% ipython --no-banner

In [1]: import numpy as np

In [2]: np.set_printoptions(suppress=True, linewidth=140)

In [3]: rd = lambda a: np.round(a, 2) + 0

In [4]: K = np.loadtxt("run19.csv", delimiter=",")

In [5]: print(K)
[[ 0.48  0.   -0.39 -0.03  0.06 -0.33 -0.12 -0.24 -0.15]
 [-0.84  0.66 -0.33  0.09 -1.14  0.33 -0.78 -0.42  0.21]
 [-0.52  0.66 -0.59  0.07 -1.1   0.11 -0.86 -0.58  0.11]
 [-0.74  0.77 -0.58  0.09 -1.3   0.22 -0.97 -0.61  0.17]
 [-1.4  -0.66  2.15  0.05  0.86  1.21  1.34  1.54  0.49]]

In [6]: # looks like rank 2

In [7]: np.linalg.cond(K) > 100
Out[7]: np.True_

In [8]: data = np.load("out4.npy")

In [9]: data
Out[9]: 
array([[ 1.1,  0.3,  0.3, -4.5],
       [ 0.3, -0.6, -2.4,  0. ],
       [ 0.9, -0.7,  1.3, -5.7],
       [ 0. , -1.9, -0.5, -4.5],
       [ 1. ,  1.3, -1.1,  0. ]])

In [10]: rd(np.abs(np.linalg.svd(data)[2][-1]))
Out[10]: array([0.83, 0.49, 0.19, 0.21])

In [11]: round(np.log10(np.linalg.cond(data)))
Out[11]: 2

In [12]: [round(float(x), 2) for x in np.linalg.svd(data, compute_uv=False)[:3]]
Out[12]: [8.76, 2.96, 2.41]

In [13]: rd(np.linalg.norm(data, 2) / np.linalg.norm(data))
Out[13]: np.float64(0.92)

In [14]: left, s, Vt = np.linalg.svd(data)

In [15]: np.argmax(s[:-1] / (s[1:] + 1e-6)) + 1
Out[15]: np.int64(3)

In [16]: A2 = left[:, :3] @ np.diag(s[:3]) @ Vt[:3]

In [17]: rd(np.linalg.norm(data - A2, 2)), rd(s[3])
Out[17]: (np.float64(0.23), np.float64(0.23))

In [18]: O = data.astype(float).copy()

In [19]: for j in range(4):
    ...:     O[:, j] -= O[:, :j] @ (O[:, :j].T @ O[:, j])
    ...:     O[:, j] /= np.linalg.norm(O[:, j])
    ...: 

In [20]: print(rd(O.T @ O))
[[1. 0. 0. 0.]
 [0. 1. 0. 0.]
 [0. 0. 1. 0.]
 [0. 0. 0. 1.]]

In [21]: rd(O.T @ data)
Out[21]: 
array([[ 1.76,  0.46, -0.18, -5.72],
       [ 0.  ,  2.45,  0.09,  5.64],
       [ 0.  ,  0.  ,  2.99, -2.69],
       [ 0.  ,  0.  ,  0.  ,  1.11]])

In [22]: rd(O)
Out[22]: 
array([[ 0.62,  0.  ,  0.14, -0.53],
       [ 0.17, -0.28, -0.78,  0.38],
       [ 0.51, -0.38,  0.48,  0.59],
       [ 0.  , -0.77, -0.14, -0.47],
       [ 0.57,  0.42, -0.35, -0.07]])

In [23]: W0 = np.tanh(np.array([[1.0, 1.2],
    ...:     [0.5, 0.2],
    ...:     [2.1, -0.1],
    ...:     [0.9, -1.1],
    ...:     [-1.6, -1.9],
    ...:     [-1.2, -0.6],
    ...:     [0.2, 0.2],
    ...:     [-0.2, 0.7],
    ...:     [0.2, 0.4],
    ...:     [-0.1, -1.0],
    ...:     [-0.7, 1.4],
    ...:     [0.1, 0.4],
    ...:     [0.4, -0.3],
    ...:     [0.1, -1.6],
    ...:     [0.9, -2.5],
    ...:     [1.4, -1.5],
    ...:     [1.9, -0.3],
    ...:     [0.3, 0.6],
    ...:     [-0.3, -0.6],
    ...:     [0.4, 0.7],
    ...:     [0.8, 1.8],
    ...:     [0.5, -1.3],
    ...:     [-1.0, 1.8],
    ...:     [0.2, -1.6],
    ...:     [0.5, -0.4],
    ...:     [0.1, -2.1],
    ...:     [0.0, 0.4]]) @ np.array([[-0.1, 0.4, -0.3, 0.2], [0.8, 0.3, -0.2, -0.6]]))

In [24]: print(rd(W0))
[[ 0.7   0.64 -0.49 -0.48]
 [ 0.11  0.25 -0.19 -0.02]
 [-0.28  0.67 -0.54  0.45]
 [-0.75  0.03 -0.05  0.69]
 [-0.88 -0.84  0.7   0.68]
 [-0.35 -0.58  0.45  0.12]
 [ 0.14  0.14 -0.1  -0.08]
 [ 0.52  0.13 -0.08 -0.43]
 [ 0.29  0.2  -0.14 -0.2 ]
 [-0.66 -0.33  0.23  0.52]
 [ 0.83  0.14 -0.07 -0.75]
 [ 0.3   0.16 -0.11 -0.22]
 [-0.27  0.07 -0.06  0.25]
 [-0.86 -0.41  0.28  0.75]
 [-0.97 -0.37  0.23  0.93]
 [-0.87  0.11 -0.12  0.83]
 [-0.41  0.58 -0.47  0.51]
 [ 0.42  0.29 -0.21 -0.29]
 [-0.42 -0.29  0.21  0.29]
 [ 0.48  0.35 -0.25 -0.33]
 [ 0.88  0.7  -0.54 -0.73]
 [-0.8  -0.19  0.11  0.71]
 [ 0.91  0.14 -0.06 -0.86]
 [-0.86 -0.38  0.25  0.76]
 [-0.35  0.08 -0.07  0.33]
 [-0.93 -0.53  0.37  0.86]
 [ 0.31  0.12 -0.08 -0.24]]

In [25]: lab = W0[:, 3] > np.median(W0[:, 3])

In [26]: u = W0[lab].mean(axis=0) - W0[~lab].mean(axis=0)

In [27]: lab.astype(int)
Out[27]: array([0, 0, 1, 1, 1, 0, 0, 0, 0, 1, 0, 0, 0, 1, 1, 1, 1, 0, 1, 0, 0, 1, 0, 1, 1, 1, 0])

In [28]: A2 = np.c_[W0[:, :3] @ np.array([[2, -2, -1], [2, -2, 1], [1, -2, 2]]), np.array([0, 1, 0, 1, 2, 1, 2, 1, 0, 1, 0, 2, 0, 0, 2, 2, 2, 0, 0, 0, 1, 2, 0, 2, 2, 1, 2])]

In [29]: print(rd(A2))
[[ 2.18 -1.69 -1.04  0.  ]
 [ 0.54 -0.35 -0.23  1.  ]
 [ 0.23  0.31 -0.14  0.  ]
 [-1.49  1.54  0.68  1.  ]
 [-2.73  2.03  1.43  2.  ]
 [-1.4   0.95  0.66  1.  ]
 [ 0.46 -0.36 -0.2   2.  ]
 [ 1.22 -1.14 -0.55  1.  ]
 [ 0.84 -0.7  -0.37  0.  ]
 [-1.75  1.52  0.78  1.  ]
 [ 1.87 -1.8  -0.83  0.  ]
 [ 0.81 -0.7  -0.36  2.  ]
 [-0.47  0.53  0.22  0.  ]
 [-2.26  1.98  1.01  0.  ]
 [-2.46  2.23  1.05  2.  ]
 [-1.64  1.76  0.74  2.  ]
 [-0.11  0.58  0.05  2.  ]
 [ 1.22 -1.01 -0.54  0.  ]
 [-1.22  1.01  0.54  0.  ]
 [ 1.41 -1.15 -0.63  0.  ]
 [ 2.61 -2.07 -1.25  1.  ]
 [-1.86  1.75  0.83  2.  ]
 [ 2.04 -1.98 -0.89  0.  ]
 [-2.23  1.97  0.99  2.  ]
 [-0.62  0.69  0.29  2.  ]
 [-2.56  2.19  1.15  1.  ]
 [ 0.78 -0.7  -0.35  2.  ]]

In [30]: rd(np.linalg.norm(np.linalg.qr(W0)[0].T @ A2, axis=0) ** 2 / ((A2 ** 2).sum(axis=0) + 1e-12))
Out[30]: array([1.  , 1.  , 1.  , 0.31])

In [31]: print(rd(np.linalg.lstsq(W0, A2[:, 0])[0]))
[2. 2. 1. 0.]
